% ipython --no-banner

In [1]: import numpy as np

In [2]: import numpy.linalg as la

In [3]: np.set_printoptions(precision=2, suppress=True, linewidth=120, legacy="1.25")

In [4]: rnd = lambda a: np.round(a, 2) + 0

In [5]: arr = np.loadtxt("m.csv", delimiter=",")

In [6]: rnd(arr)
Out[6]: 
array([[-0.4 , -0.36, -0.82],
       [ 0.4 , -0.36, -0.17],
       [ 0.27,  0.65, -0.31],
       [-0.22, -0.43,  0.44],
       [ 0.75, -0.36, -0.1 ]])

In [7]: hat = arr @ la.solve(arr.T @ arr, arr.T)

In [8]: rnd(np.diag(hat))
Out[8]: array([0.96, 0.32, 0.59, 0.44, 0.7 ])

In [9]: rnd(hat @ arr[:, 0])
Out[9]: array([-0.4 ,  0.4 ,  0.27, -0.22,  0.75])

In [10]: la.matrix_rank(np.eye(5) - hat)
Out[10]: 2

In [11]: rnd((np.eye(5) - hat) @ arr)
Out[11]: 
array([[0., 0., 0.],
       [0., 0., 0.],
       [0., 0., 0.],
       [0., 0., 0.],
       [0., 0., 0.]])

In [12]: la.matrix_rank(arr)
Out[12]: 3

In [13]: rnd(np.abs(arr).max())
Out[13]: 0.82

In [14]: rnd(arr.mean(axis=0))
Out[14]: array([ 0.16, -0.17, -0.19])

In [15]: np.count_nonzero(arr)
Out[15]: 15

In [16]: np.unravel_index(np.abs(arr).argmax(), arr.shape)
Out[16]: (0, 2)

In [17]: F = np.array([[1, -1, 1, -1, 1, -1, 1, -1],
    ...:     [1, 1, 1, 1, 1, 1, 1, 1],
    ...:     [1, -1, -1, 1, -1, 1, 1, -1]])

In [18]: # column 4 repeats column 2

In [19]: G = F.T @ F

In [20]: la.matrix_rank(G)
Out[20]: 3

In [21]: G
Out[21]: 
array([[ 3, -1,  1,  1,  1,  1,  3, -1],
       [-1,  3,  1,  1,  1,  1, -1,  3],
       [ 1,  1,  3, -1,  3, -1,  1,  1],
       [ 1,  1, -1,  3, -1,  3,  1,  1],
       [ 1,  1,  3, -1,  3, -1,  1,  1],
       [ 1,  1, -1,  3, -1,  3,  1,  1],
       [ 3, -1,  1,  1,  1,  1,  3, -1],
       [-1,  3,  1,  1,  1,  1, -1,  3]])

In [22]: rnd(la.eigvalsh(G)[::-1])
Out[22]: array([8., 8., 8., 0., 0., 0., 0., 0.])

In [23]: def softmax(z):
    ...:     e = np.exp(z - z.max(axis=-1, keepdims=True))
    ...:     return e / e.sum(axis=-1, keepdims=True)
    ...: 

In [24]: rnd(softmax(F[2]))
Out[24]: array([0.22, 0.03, 0.03, 0.22, 0.03, 0.22, 0.22, 0.03])

In [25]: rnd(softmax(F).sum(axis=1))
Out[25]: array([1., 1., 1.])

In [26]: rnd(softmax(F[2] + 2))
Out[26]: array([0.22, 0.03, 0.03, 0.22, 0.03, 0.22, 0.22, 0.03])

In [27]: S = F @ F.T / np.sqrt(8)

In [28]: softmax(S).round(6).argmax(axis=1)
Out[28]: array([0, 1, 2])

In [29]: rnd(softmax(S))
Out[29]: 
array([[0.89, 0.05, 0.05],
       [0.05, 0.89, 0.05],
       [0.05, 0.05, 0.89]])

In [30]: M = np.load("sample14.npy")

In [31]: M
Out[31]: 
array([[ -7.56, -10.94,  -5.98],
       [  6.13,   5.49,  -5.53],
       [  2.09,  -2.13,   5.02],
       [-13.  ,   7.27,  -3.  ],
       [-25.67,  -3.03,  -3.6 ],
       [ -9.77,   4.6 ,  10.62],
       [-16.58,   2.62,  -6.07],
       [  9.74,  -6.37,  -0.09],
       [-11.43,   1.33, -10.99],
       [ 10.2 , -12.17,   7.29],
       [-39.12,   0.39,  -0.12],
       [ 22.25, -11.07, -12.07],
       [ 22.3 ,  -5.41,  -1.35],
       [  8.1 ,  13.13,  21.04],
       [ 13.4 ,   2.45,   1.2 ],
       [-14.23,   1.59,   6.63],
       [ -6.11,   6.11,   0.42],
       [-35.37,  24.71,   7.84],
       [ 28.86, -18.07,  -3.62],
       [ 24.97,   4.21,   8.  ],
       [-28.55,  20.55,   6.13]])

In [32]: hat = M @ la.solve(M.T @ M, M.T)

In [33]: np.allclose(hat @ hat, hat)
Out[33]: True

In [34]: other = np.array([[-2, -2, 0], [0, -1, 2], [-2, -1, 1]])

In [35]: other[-1] = other[0]

In [36]: J = other + 0.1 * np.eye(3)

In [37]: J
Out[37]: 
array([[-1.9, -2. ,  0. ],
       [ 0. , -0.9,  2. ],
       [-2. , -2. ,  0.1]])

In [38]: rnd(la.eigvals(J).sum().real)
Out[38]: -2.7

In [39]: rnd(np.einsum("ii->", J))
Out[39]: -2.7

In [40]: rnd(np.einsum("ij,ji->", J, J))
Out[40]: -3.57

In [41]: rnd(la.det(J[::-1]))
Out[41]: -0.57

In [42]: rnd(la.eigvals(J))
Out[42]: array([ 0.1+0.j  , -1.4+1.94j, -1.4-1.94j])

In [43]: rnd(la.det(J.T))
Out[43]: 0.57
